% ipython --no-banner

In [1]: import numpy as np

In [2]: np.set_printoptions(suppress=True, linewidth=160)

In [3]: arr = np.loadtxt("sample0.csv", delimiter=",")

In [4]: arr
Out[4]: 
array([[-1., -2., -1.,  2.,  0., -1.],
       [ 0.,  2.,  2.,  0.,  1.,  2.],
       [ 0.,  0.,  1.,  2., -1.,  1.],
       [ 0.,  0.,  0.,  1.,  1.,  0.],
       [ 0.,  0.,  0.,  0.,  0., -2.],
       [ 0.,  0.,  0.,  0.,  0., -1.]])

In [5]: rk = np.linalg.matrix_rank(arr)

In [6]: rk
Out[6]: np.int64(5)

In [7]: ns = np.linalg.svd(arr)[2][rk:].T

In [8]: ns.shape
Out[8]: (6, 1)

In [9]: np.round(ns[:, 0] / ns[np.abs(ns[:, 0]).round(6).argmax(), 0], 1) + 0
Out[9]: array([-0.6,  1. , -0.9,  0.3, -0.3,  0. ])

In [10]: np.round(ns @ ns.T, 1) + 0
Out[10]: 
array([[ 0.1, -0.3,  0.2, -0.1,  0.1,  0. ],
       [-0.3,  0.4, -0.4,  0.1, -0.1,  0. ],
       [ 0.2, -0.4,  0.3, -0.1,  0.1,  0. ],
       [-0.1,  0.1, -0.1,  0. ,  0. ,  0. ],
       [ 0.1, -0.1,  0.1,  0. ,  0. ,  0. ],
       [ 0. ,  0. ,  0. ,  0. ,  0. ,  0. ]])

In [11]: [int(np.linalg.matrix_rank(np.delete(arr, i, axis=0))) for i in range(6)]
Out[11]: [4, 4, 4, 4, 5, 5]

In [12]: np.round(arr @ ns, 1) + 0
Out[12]: 
array([[0.],
       [0.],
       [0.],
       [0.],
       [0.],
       [0.]])

In [13]: np.round(arr @ np.linalg.pinv(arr) @ arr, 1) + 0
Out[13]: 
array([[-1., -2., -1.,  2.,  0., -1.],
       [ 0.,  2.,  2.,  0.,  1.,  2.],
       [ 0.,  0.,  1.,  2., -1.,  1.],
       [ 0.,  0.,  0.,  1.,  1.,  0.],
       [ 0.,  0.,  0.,  0.,  0., -2.],
       [ 0.,  0.,  0.,  0.,  0., -1.]])

In [14]: A2 = arr[0, 0] * arr[1:] - np.outer(arr[1:, 0], arr[0])

In [15]: A2
Out[15]: 
array([[ 0., -2., -2., -0., -1., -2.],
       [ 0.,  0., -1., -2.,  1., -1.],
       [ 0.,  0.,  0., -1., -1.,  0.],
       [ 0.,  0.,  0., -0., -0.,  2.],
       [ 0.,  0.,  0., -0., -0.,  1.]])

In [16]: arr[:, 0] / arr[0, 0]
Out[16]: array([ 1., -0., -0., -0., -0., -0.])

In [17]: np.flatnonzero(~A2.round(6).any(axis=1))
Out[17]: array([], dtype=int64)

In [18]: m1 = np.array([[1.0, 2.0, -2.0], [0.0, -3.0, 4.0], [0.0, -2.0, 3.0]])

In [19]: x0 = np.array([-2, 2, -6])

In [20]: target = m1 @ x0

In [21]: target
Out[21]: array([ 14., -30., -22.])

In [22]: np.round(np.linalg.solve(m1, target + m1[:, 2]), 1)
Out[22]: array([-2.,  2., -5.])

In [23]: np.round(np.linalg.solve(m1, m1[:, 1]), 1) + 0
Out[23]: array([0., 1., 0.])

In [24]: np.round(np.linalg.solve(m1.T, m1[2]), 1)
Out[24]: array([0., 0., 1.])

In [25]: A2 = m1 / np.sqrt((m1 ** 2).mean(axis=1, keepdims=True))

In [26]: np.linalg.matrix_rank(m1 - m1.mean(axis=1, keepdims=True))
Out[26]: np.int64(2)

In [27]: A2[0].round(1)
Out[27]: array([ 0.6,  1.2, -1.2])

In [28]: np.linalg.matrix_rank(A2) == np.linalg.matrix_rank(m1)
Out[28]: np.True_

In [29]: x0 = np.array([-7, 1, -6])

In [30]: np.einsum("ij,j->i", m1, x0)
Out[30]: array([  7., -27., -20.])

In [31]: m1 @ np.eye(3)[0]
Out[31]: array([1., 0., 0.])

In [32]: (m1 @ x0).argmax()
Out[32]: np.int64(0)

In [33]: m1 @ (2 * x0)
Out[33]: array([ 14., -54., -40.])

In [34]: x0 = np.array([-2, -2, -3])

In [35]: target = m1 @ x0

In [36]: coef, lr = np.zeros(3), 1 / np.linalg.norm(m1, 2) ** 2

In [37]: for i in range(250):
    ...:     coef -= lr * m1.T @ (m1 @ coef - target)
    ...:     if i % 50 == 0: print(i, round(np.linalg.norm(m1 @ coef - target), 1))
    ...: 
0 3.3
50 1.1
100 0.5
150 0.3
200 0.3

In [38]: round(float(np.linalg.cond(m1)), 1)
Out[38]: 46.0

In [39]: E = np.loadtxt("w.csv", delimiter=",")

In [40]: E
Out[40]: 
array([[0., 0., 0., 2., 0., 0., 0., 0., 1.],
       [0., 2., 2., 1., 1., 0., 2., 0., 0.],
       [1., 0., 0., 2., 2., 1., 1., 0., 2.],
       [0., 0., 0., 2., 0., 0., 0., 0., 1.],
       [1., 2., 2., 0., 1., 0., 0., 0., 0.],
       [2., 1., 2., 2., 0., 2., 2., 2., 1.],
       [2., 0., 2., 0., 2., 0., 2., 2., 1.]])

In [41]: U, s, Vh = np.linalg.svd(E)

In [42]: evecs = Vh[:(s > 1e-8).sum()]

In [43]: rng = np.random.default_rng(9828)

In [44]: x0 = E[5] + 2 * E[0] + rng.integers(2) * np.eye(9)[4]

In [45]: x0
Out[45]: array([2., 1., 2., 6., 0., 2., 2., 2., 3.])

In [46]: np.round(evecs.T @ evecs, 1) + 0
Out[46]: 
array([[ 0.5,  0. ,  0.2, -0.1,  0.1,  0.2, -0.2,  0.3,  0.2],
       [ 0. ,  0.6,  0.3,  0.1,  0. ,  0.1,  0. , -0.3, -0.1],
       [ 0.2,  0.3,  0.6,  0. ,  0. , -0.2,  0.1,  0.2, -0.1],
       [-0.1,  0.1,  0. ,  0.8, -0.1,  0. ,  0. ,  0. ,  0.3],
       [ 0.1,  0. ,  0. , -0.1,  0.8, -0.1,  0.1, -0.2,  0.3],
       [ 0.2,  0.1, -0.2,  0. , -0.1,  0.8,  0.1, -0.1,  0. ],
       [-0.2,  0. ,  0.1,  0. ,  0.1,  0.1,  0.9,  0.1, -0.1],
       [ 0.3, -0.3,  0.2,  0. , -0.2, -0.1,  0.1,  0.5,  0. ],
       [ 0.2, -0.1, -0.1,  0.3,  0.3,  0. , -0.1,  0. ,  0.4]])

In [47]: np.round(np.diag(evecs.T @ evecs), 1)
Out[47]: array([0.5, 0.6, 0.6, 0.8, 0.8, 0.8, 0.9, 0.5, 0.4])

In [48]: np.allclose(evecs.T @ evecs @ x0, x0)
Out[48]: True
